% python3 -q
>>> import numpy as np
>>> from numpy import linalg as LA
>>> np.set_printoptions(precision=2, suppress=True, linewidth=160)
>>> E = np.load("data.npy")
>>> E
array([[-0.18,  0.06,  0.  ,  0.12,  0.12, -0.18],
       [-0.01,  0.04, -0.02,  0.18,  0.1 , -0.09],
       [ 1.  , -0.42, -0.31,  0.6 , -0.52,  0.95],
       [-0.41,  0.07,  0.04, -0.06,  0.1 , -0.26],
       [ 0.97, -0.35, -0.18,  0.16, -0.51,  0.88],
       [ 0.37, -0.13,  0.  , -0.25, -0.25,  0.37],
       [ 0.68, -0.13, -0.08,  0.14, -0.18,  0.47],
       [-0.87,  0.19,  0.14, -0.31,  0.24, -0.65],
       [-0.93,  0.24,  0.16, -0.29,  0.33, -0.76],
       [ 0.45, -0.09, -0.04,  0.02, -0.14,  0.32],
       [-0.94,  0.31,  0.14, -0.06,  0.46, -0.82],
       [-0.8 ,  0.15,  0.12, -0.29,  0.18, -0.56],
       [ 0.98, -0.38, -0.22,  0.29, -0.52,  0.91],
       [ 1.  , -0.47, -0.43,  0.86, -0.51,  0.98],
       [ 0.55, -0.06, -0.08,  0.27, -0.04,  0.29],
       [ 1.  , -0.43, -0.36,  0.75, -0.49,  0.96],
       [ 0.6 , -0.16, -0.04, -0.12, -0.27,  0.49],
       [ 0.99, -0.4 , -0.22,  0.25, -0.55,  0.92],
       [-0.95,  0.1 ,  0.27, -0.83, -0.08, -0.62],
       [-0.72,  0.12,  0.1 , -0.25,  0.14, -0.47]])
>>> G = np.cov(E, rowvar=False)
>>> np.median(E, axis=0)
array([ 0.41, -0.07, -0.03,  0.07, -0.11,  0.3 ])
>>> G
array([[ 0.62, -0.18, -0.13,  0.24, -0.23,  0.51],
       [-0.18,  0.06,  0.04, -0.07,  0.08, -0.16],
       [-0.13,  0.04,  0.04, -0.07,  0.05, -0.11],
       [ 0.24, -0.07, -0.07,  0.16, -0.08,  0.2 ],
       [-0.23,  0.08,  0.05, -0.08,  0.1 , -0.2 ],
       [ 0.51, -0.16, -0.11,  0.2 , -0.2 ,  0.43]])
>>> E.std(axis=0)
array([0.77, 0.24, 0.18, 0.39, 0.31, 0.64])
>>> dist = LA.norm(E[:, None] - E[None], axis=-1)
>>> np.flatnonzero(dist[11] < dist.mean() / 2)
array([ 3,  7,  8, 10, 11, 18, 19])
>>> dist.mean(axis=1).argmax()
np.int64(18)
>>> LA.norm(E - E.mean(axis=0), axis=1)
array([0.55, 0.4 , 1.42, 0.76, 1.21, 0.46, 0.64, 1.43, 1.57, 0.35, 1.63, 1.3 , 1.27, 1.58, 0.49, 1.49, 0.62, 1.29, 1.65, 1.17])
>>> np.unravel_index(dist.round(6).argmax(), dist.shape)
(np.int64(13), np.int64(18))
>>> X = np.loadtxt("x.csv", delimiter=",")
>>> X
array([[5.96, 6.98, 3.04],
       [6.03, 7.01, 3.01],
       [6.01, 7.03, 3.01],
       [5.99, 7.  , 2.98],
       [5.99, 6.99, 2.99],
       [5.99, 7.02, 3.  ],
       [6.01, 6.99, 3.05],
       [6.  , 7.01, 3.  ],
       [5.98, 7.02, 2.99],
       [5.02, 0.98, 7.03],
       [4.99, 1.01, 6.99],
       [5.01, 0.93, 6.98],
       [5.01, 1.  , 7.02],
       [4.99, 1.01, 6.97],
       [5.02, 0.97, 7.  ],
       [5.01, 0.99, 7.03],
       [5.04, 1.  , 7.01],
       [5.05, 1.03, 7.01],
       [2.  , 9.02, 1.02],
       [2.03, 8.98, 1.01],
       [2.  , 9.03, 0.98],
       [2.  , 8.99, 1.  ],
       [2.03, 9.  , 0.99],
       [2.  , 8.98, 1.01],
       [2.01, 8.96, 1.01],
       [2.01, 8.99, 0.98],
       [2.  , 8.98, 0.97]])
>>> other = X / np.sqrt((X ** 2).mean(axis=1, keepdims=True))
>>> LA.norm(other, axis=1)
array([1.73, 1.73, 1.73, 1.73, 1.73, 1.73, 1.73, 1.73, 1.73, 1.73, 1.73, 1.73, 1.73, 1.73, 1.73, 1.73, 1.73, 1.73, 1.73, 1.73, 1.73, 1.73, 1.73, 1.73, 1.73,
       1.73, 1.73])
>>> LA.matrix_rank(other) == LA.matrix_rank(X)
np.True_
>>> LA.matrix_rank(X - X.mean(axis=1, keepdims=True))
np.int64(2)
